In [1]: import numpy as np

In [2]: np.set_printoptions(precision=2, suppress=True, linewidth=200, floatmode="fixed")

In [3]: A2 = np.array([[1, 2, 1, 1], [0, 2, 2, 1], [2, 0, 1, 1], [2, 1, 1, 2]])

In [4]: A = np.triu(A2, 1)

In [5]: print(A)
[[0 2 1 1]
 [0 0 2 1]
 [0 0 0 1]
 [0 0 0 0]]

In [6]: print(np.linalg.matrix_rank(A, rtol=0.1))
3

In [7]: print(np.linalg.cond(A) > 100)
True

In [8]: print(np.round(np.linalg.norm(A, 2) / np.linalg.norm(A), 2))
0.86

In [9]: print([round(float(x), 2) for x in np.linalg.svd(A, compute_uv=False)[:3]])
[2.97, 1.57, 0.86]

In [10]: U, sv, Vh = np.linalg.svd(A)

In [11]: print(sv)
[2.97 1.57 0.86 0.00]

In [12]: print(np.argmax(sv[:-1] / (sv[1:] + 1e-6)) + 1)
3

In [13]: A2 = U[:, :3] @ np.diag(sv[:3]) @ Vh[:3]

In [14]: print(np.linalg.matrix_rank(A, rtol=0.05))
3

In [15]: print(np.linalg.matrix_rank(A2))
3

In [16]: print(round(float(np.linalg.norm(A - A2) / np.linalg.norm(A)), 2))
0.0

In [17]: U, sv, Vh = np.linalg.svd(A)

In [18]: V = Vh[:(sv > 1e-8).sum()]

In [19]: rng = np.random.default_rng(1682)

In [20]: x0 = A[0] + -3 * A[1] + rng.integers(2) * np.eye(4)[2]

In [21]: print(x0)
[ 0.00  2.00 -4.00 -2.00]

In [22]: print(round(np.linalg.norm(x0 - V.T @ V @ x0), 2))
0.0

In [23]: Z = np.array([[0, 1, 0, 2], [2, 2, 1, 2]])

In [24]: X = rng.normal(size=(35, 2)) @ Z + np.array([2, 1, 0, 2])

In [25]: print(X)
[[ 2.98  3.16  0.49  5.35]
 [ 4.00  3.51  1.00  5.02]
 [ 4.58  4.22  1.29  5.87]
 [ 4.06  2.56  1.03  3.07]
 [ 5.18  4.37  1.59  5.56]
 [ 1.13 -0.06 -0.43  0.75]
 [-0.17 -1.97 -1.09 -1.77]
 [ 0.53 -1.89 -0.74 -2.31]
 [ 2.65  0.63  0.32  0.61]
 [ 1.15  0.78 -0.42  2.42]
 [ 1.43 -1.08 -0.28 -1.59]
 [-0.83 -1.65 -1.42 -0.46]
 [ 3.07  0.22  0.54 -0.63]
 [ 1.06  1.77 -0.47  4.48]
 [ 1.49 -0.10 -0.25  0.32]
 [ 3.61  3.40  0.80  5.19]
 [ 0.91 -0.50 -0.55  0.09]
 [ 0.07 -2.59 -0.96 -3.25]
 [ 4.25  2.63  1.12  3.01]
 [ 3.39  1.97  0.70  2.55]
 [ 0.66 -0.41 -0.67  0.52]
 [ 2.47  2.35  0.23  4.22]
 [ 4.69  4.38  1.34  6.07]
 [ 0.94  0.32 -0.53  1.69]
 [ 1.55  0.85 -0.22  2.16]
 [ 3.07  1.11  0.53  1.16]
 [-0.39 -0.76 -1.19  0.87]
 [ 2.16  2.98  0.08  5.79]
 [ 4.84  3.65  1.42  4.46]
 [ 2.18  0.32  0.09  0.46]
 [ 2.63  2.87  0.31  5.12]
 [ 2.05  1.80  0.03  3.54]
 [ 4.13  2.56  1.06  3.00]
 [ 4.93  4.07  1.46  5.21]
 [ 0.92  0.52 -0.54  2.11]]

In [26]: U, sv, Vh = np.linalg.svd(X)

In [27]: V = Vh[:(sv > 1e-8).sum()]

In [28]: x0 = X[22] + 3 * X[25] + rng.integers(2) * np.eye(4)[2]

In [29]: print(x0)
[13.88  7.71  3.94  9.54]

In [30]: print(np.allclose(V.T @ V @ x0, x0))
False

In [31]: print(np.diag(V.T @ V))
[1.00 0.56 0.56 0.89]

In [32]: print(np.round(V.T @ V, 2) + 0)
[[ 1.00  0.00  0.00  0.00]
 [ 0.00  0.56  0.44  0.22]
 [ 0.00  0.44  0.56 -0.22]
 [ 0.00  0.22 -0.22  0.89]]

In [33]: Z = X[[14, 25]].astype(float)

In [34]: for _ in range(6):
    ...:     z = np.linalg.norm(X[:, None] - Z, axis=-1).argmin(axis=1)
    ...:     Z = np.array([X[z == j].mean(axis=0) for j in range(2)])
    ...: 

In [35]: print(z)
[1 1 1 1 1 0 0 0 0 0 0 0 0 1 0 1 0 0 1 1 0 1 1 0 0 0 0 1 1 0 1 1 1 1 0]

In [36]: print(Z[1] - Z[0])
[2.46 3.42 1.23 4.39]

In [37]: print(Z)
[[ 1.13 -0.35 -0.43  0.17]
 [ 3.59  3.07  0.79  4.56]]

In [38]: print(np.bincount(z))
[18 17]

In [39]: A2 = Z / np.sqrt((Z ** 2).mean(axis=1, keepdims=True))

In [40]: print(A2[1])
[1.09 0.93 0.24 1.38]

In [41]: print(np.linalg.matrix_rank(A2) == np.linalg.matrix_rank(Z))
True

In [42]: print(Z - Z.mean(axis=1, keepdims=True))
[[ 1.00 -0.48 -0.57  0.04]
 [ 0.58  0.07 -2.21  1.56]]

In [43]: print(np.linalg.norm(A2, axis=1))
[2.00 2.00]

In [44]: gram = np.cov(X, rowvar=False)

In [45]: print(np.round(np.linalg.eigvalsh(gram)[::-1], 2) + 0)
[12.98  1.35  0.00  0.00]

In [46]: print(gram.shape)
(4, 4)

In [47]: t3 = np.stack([X, -1 * X, X[::-1]])

In [48]: print(t3.shape)
(3, 35, 4)

In [49]: print((t3 @ X.T).shape)
(3, 35, 35)

In [50]: print(t3.sum(axis=0))
[[ 0.92  0.52 -0.54  2.11]
 [ 4.93  4.07  1.46  5.21]
 [ 4.13  2.56  1.06  3.00]
 [ 2.05  1.80  0.03  3.54]
 [ 2.63  2.87  0.31  5.12]
 [ 2.18  0.32  0.09  0.46]
 [ 4.84  3.65  1.42  4.46]
 [ 2.16  2.98  0.08  5.79]
 [-0.39 -0.76 -1.19  0.87]
 [ 3.07  1.11  0.53  1.16]
 [ 1.55  0.85 -0.22  2.16]
 [ 0.94  0.32 -0.53  1.69]
 [ 4.69  4.38  1.34  6.07]
 [ 2.47  2.35  0.23  4.22]
 [ 0.66 -0.41 -0.67  0.52]
 [ 3.39  1.97  0.70  2.55]
 [ 4.25  2.63  1.12  3.01]
 [ 0.07 -2.59 -0.96 -3.25]
 [ 0.91 -0.50 -0.55  0.09]
 [ 3.61  3.40  0.80  5.19]
 [ 1.49 -0.10 -0.25  0.32]
 [ 1.06  1.77 -0.47  4.48]
 [ 3.07  0.22  0.54 -0.63]
 [-0.83 -1.65 -1.42 -0.46]
 [ 1.43 -1.08 -0.28 -1.59]
 [ 1.15  0.78 -0.42  2.42]
 [ 2.65  0.63  0.32  0.61]
 [ 0.53 -1.89 -0.74 -2.31]
 [-0.17 -1.97 -1.09 -1.77]
 [ 1.13 -0.06 -0.43  0.75]
 [ 5.18  4.37  1.59  5.56]
 [ 4.06  2.56  1.03  3.07]
 [ 4.58  4.22  1.29  5.87]
 [ 4.00  3.51  1.00  5.02]
 [ 2.98  3.16  0.49  5.35]]

In [51]: print(np.linalg.norm(t3, axis=(1, 2)))
[30.39 30.39 30.39]

In [52]: A2 = np.array([[4, 4, 7], [1, 9, 3], [9, 7, 6]])

In [53]: A2[-1] = A2[0]

In [54]: mat = A2 + 0.02 * np.eye(3)

In [55]: print(mat)
[[4.02 4.00 7.00]
 [1.00 9.02 3.00]
 [4.00 4.00 7.02]]

In [56]: evals, V = np.linalg.eig(mat)

In [57]: print(np.sort(np.linalg.eigvals(np.linalg.inv(mat))))
[ 0.07  0.17 50.00]

In [58]: print(np.round(mat @ V[:, 0] - evals[0] * V[:, 0], 2) + 0)
[0.00 0.00 0.00]

In [59]: print(np.round(np.sort(np.linalg.eigvals(mat @ mat)), 2) + 0)
[  0.00  34.77 200.03]

In [60]: print(evals)
[14.14  0.02  5.90]

In [61]: print(np.allclose(mat, mat.T))
False

In [62]: print(round(np.linalg.det(mat), 2))
1.67

In [63]: print(np.trace(mat))
20.06

In [64]: print((mat + mat.T) / 2)
[[4.02 2.50 5.50]
 [2.50 9.02 3.50]
 [5.50 3.50 7.02]]

In [65]: print(np.round(np.abs(np.linalg.eigvals(mat)).max(), 2))
14.14

In [66]: print(np.sort(np.abs(np.linalg.eigvals(mat))))
[ 0.02  5.90 14.14]

In [67]: mat.inv()
Traceback (most recent call last):
  Cell In[67], line 1
    mat.inv()
AttributeError: 'numpy.ndarray' object has no attribute 'inv'


In [68]: print(mat @ mat)
[[48.16 80.16 89.28]
 [25.04 97.36 55.12]
 [48.16 80.16 89.28]]

In [69]: A2 = np.linalg.inv(mat)

In [70]: print((np.abs(A2) > 1e-9).astype(int))
[[1 1 1]
 [1 1 1]
 [1 1 1]]

In [71]: print(np.allclose(A2, mat.T))
False

In [72]: print(np.linalg.det(mat) * A2)
[[ 51.32  -0.08 -51.14]
 [  4.98   0.22  -5.06]
 [-32.08  -0.08  32.26]]

In [73]: print(np.linalg.inv(A2))
[[4.02 4.00 7.00]
 [1.00 9.02 3.00]
 [4.00 4.00 7.02]]

In [74]: print(A2)
[[ 30.77  -0.05 -30.66]
 [  2.99   0.13  -3.03]
 [-19.23  -0.05  19.34]]

In [75]: print([int(np.linalg.matrix_rank(np.linalg.matrix_power(A, p))) for p in range(1, 5)])
[3, 2, 1, 0]

In [76]: print(np.prod(np.diag(A)), np.round(np.linalg.det(A), 2))
0 0.0

In [77]: print(np.sort(np.linalg.eigvals(A)))
[0.00 0.00 0.00 0.00]

In [78]: print(A @ A)
[[0 0 4 3]
 [0 0 0 2]
 [0 0 0 0]
 [0 0 0 0]]

In [79]: print(np.linalg.matrix_power(A - np.diag(np.diag(A)), 4))
[[0 0 0 0]
 [0 0 0 0]
 [0 0 0 0]
 [0 0 0 0]]
